In [1]: import numpy as np

In [2]: np.set_printoptions(suppress=True, linewidth=160)

In [3]: m1 = np.loadtxt("out12.csv", delimiter=",")

In [4]: print(m1.round(1) + 0)
[[0.  0.1 0.1 0.1]
 [0.1 0.3 0.3 0.3]
 [0.1 0.3 0.3 0.3]
 [0.1 0.3 0.3 0.3]]

In [5]: # column 2 repeats column 1

In [6]: rng = np.random.default_rng(6)

In [7]: lab = rng.permutation(4)

In [8]: print(lab)
[0 3 1 2]

In [9]: Y = m1[lab][:, lab]

In [10]: print(np.trace(Y))
1.0

In [11]: print(np.allclose(Y, m1))
True

In [12]: print(np.round(np.sort(np.abs(np.linalg.eigvals(Y))), 1) + 0)
[0. 0. 0. 1.]

In [13]: print(np.round(np.linalg.det(Y), 1), np.round(np.linalg.det(m1[lab]), 1))
0.0 0.0

In [14]: print([round(float(x), 1) for x in np.linalg.svd(m1, compute_uv=False)[:3]])
[1.0, 0.0, 0.0]

In [15]: print(np.round(np.sort(np.abs(np.linalg.eigvals(m1))), 1) + 0)
[0. 0. 0. 1.]

In [16]: print(np.allclose(m1, m1.T))
True

In [17]: print(np.round((m1 + m1.T) / 2, 1) + 0)
[[0.  0.1 0.1 0.1]
 [0.1 0.3 0.3 0.3]
 [0.1 0.3 0.3 0.3]
 [0.1 0.3 0.3 0.3]]

In [18]: print((m1 - m1.T) / 2)
[[0. 0. 0. 0.]
 [0. 0. 0. 0.]
 [0. 0. 0. 0.]
 [0. 0. 0. 0.]]

In [19]: print(np.trace(m1))
1.0

In [20]: print(round(float(np.abs(np.linalg.eigvals(m1)).max()), 1))
1.0

In [21]: rk = np.linalg.matrix_rank(m1)

In [22]: print(rk)
1

In [23]: ns = np.linalg.svd(m1)[2][rk:].T

In [24]: print(np.round(m1 @ ns, 1) + 0)
[[0. 0. 0.]
 [0. 0. 0.]
 [0. 0. 0.]
 [0. 0. 0.]]

In [25]: print([int(np.linalg.matrix_rank(m1[:i])) for i in range(1, len(m1) + 1)])
[1, 1, 1, 1]

In [26]: print([int(np.linalg.matrix_rank(np.delete(m1, i, axis=0))) for i in range(4)])
[1, 1, 1, 1]

In [27]: print([int(np.linalg.matrix_rank(m1[:, :j + 1])) for j in range(4)])
[1, 1, 1, 1]

In [28]: print(np.linalg.matrix_rank(m1.T @ m1), np.linalg.matrix_rank(m1 @ m1.T))
1 1

In [29]: print(np.allclose(m1 @ ns, 0))
True

In [30]: evals, evecs = np.linalg.eigh(m1)

In [31]: print(np.round(np.linalg.eigvalsh(m1 + -2 * np.eye(4)), 1))
[-2. -2. -2. -1.]

In [32]: print(np.abs(evecs[:, -1]).round(6).argmax())
1

In [33]: print(round(float(evals.sum()), 1), np.trace(m1))
1.0 1.0

In [34]: print(evals.round(1) + 0)
[0. 0. 0. 1.]

In [35]: K = 0.5 ** np.abs(np.subtract.outer(np.arange(3), np.arange(3)))

In [36]: print(K.round(1))
[[1.  0.5 0.2]
 [0.5 1.  0.5]
 [0.2 0.5 1. ]]

In [37]: # symmetric, so the eigenvalues are real

In [38]: lab = rng.permutation(3)

In [39]: print(lab)
[2 1 0]

In [40]: Y = K[lab][:, lab]

In [41]: print(Y.round(1))
[[1.  0.5 0.2]
 [0.5 1.  0.5]
 [0.2 0.5 1. ]]

In [42]: print(np.allclose(Y, K))
True

In [43]: print(round(np.linalg.det(Y), 1), round(float(np.linalg.det(K[lab])), 1))
0.6 -0.6

In [44]: print(np.trace(Y))
3.0

In [45]: x0 = np.ones(3)

In [46]: for _ in range(3):
    ...:     x0 = K @ x0
    ...:     x0 /= np.linalg.norm(x0)
    ...:     print(round(x0 @ K @ x0, 1))
    ...: 
1.8
1.8
1.8

In [47]: print(round(float(np.linalg.eigvalsh(K)[-1]), 1))
1.8

In [48]: print(x0.round(1))
[0.5 0.6 0.5]

In [49]: Y = np.linalg.inv(K)

In [50]: print(np.round(np.linalg.det(K) * Y, 1))
[[ 0.8 -0.4  0. ]
 [-0.4  0.9 -0.4]
 [ 0.  -0.4  0.8]]

In [51]: print(round(float(np.linalg.slogdet(K)[0]), 1))
1.0

In [52]: C2 = K.T @ K

In [53]: print((K @ K.T).shape)
(3, 3)

In [54]: print(np.linalg.matrix_rank(C2))
3

In [55]: print(np.round(np.diag(C2), 1))
[1.3 1.5 1.3]

In [56]: arr = np.array([[0.0, 0.0, 8.0, 9.0, 5.0],
    ...:     [0.0, 0.0, 2.0, 0.0, 7.0],
    ...:     [8.0, 2.0, 0.0, 0.0, 0.0],
    ...:     [9.0, 0.0, 0.0, 0.0, 0.0],
    ...:     [5.0, 7.0, 0.0, 0.0, 0.0]])

In [57]: # equal to its transpose

In [58]: Uu, sigma, VT = np.linalg.svd(arr)

In [59]: print(sigma.round(1) + 0)
[13.8 13.8  5.8  5.8  0. ]

In [60]: Y = Uu[:, :4] @ np.diag(sigma[:4]) @ VT[:4]

In [61]: print(np.round(np.linalg.norm(arr - Y, 2), 1), round(sigma[4], 1))
0.0 0.0

In [62]: print(np.linalg.matrix_rank(arr, rtol=0.05))
4

In [63]: print(Y.round(1) + 0)
[[0. 0. 8. 9. 5.]
 [0. 0. 2. 0. 7.]
 [8. 2. 0. 0. 0.]
 [9. 0. 0. 0. 0.]
 [5. 7. 0. 0. 0.]]
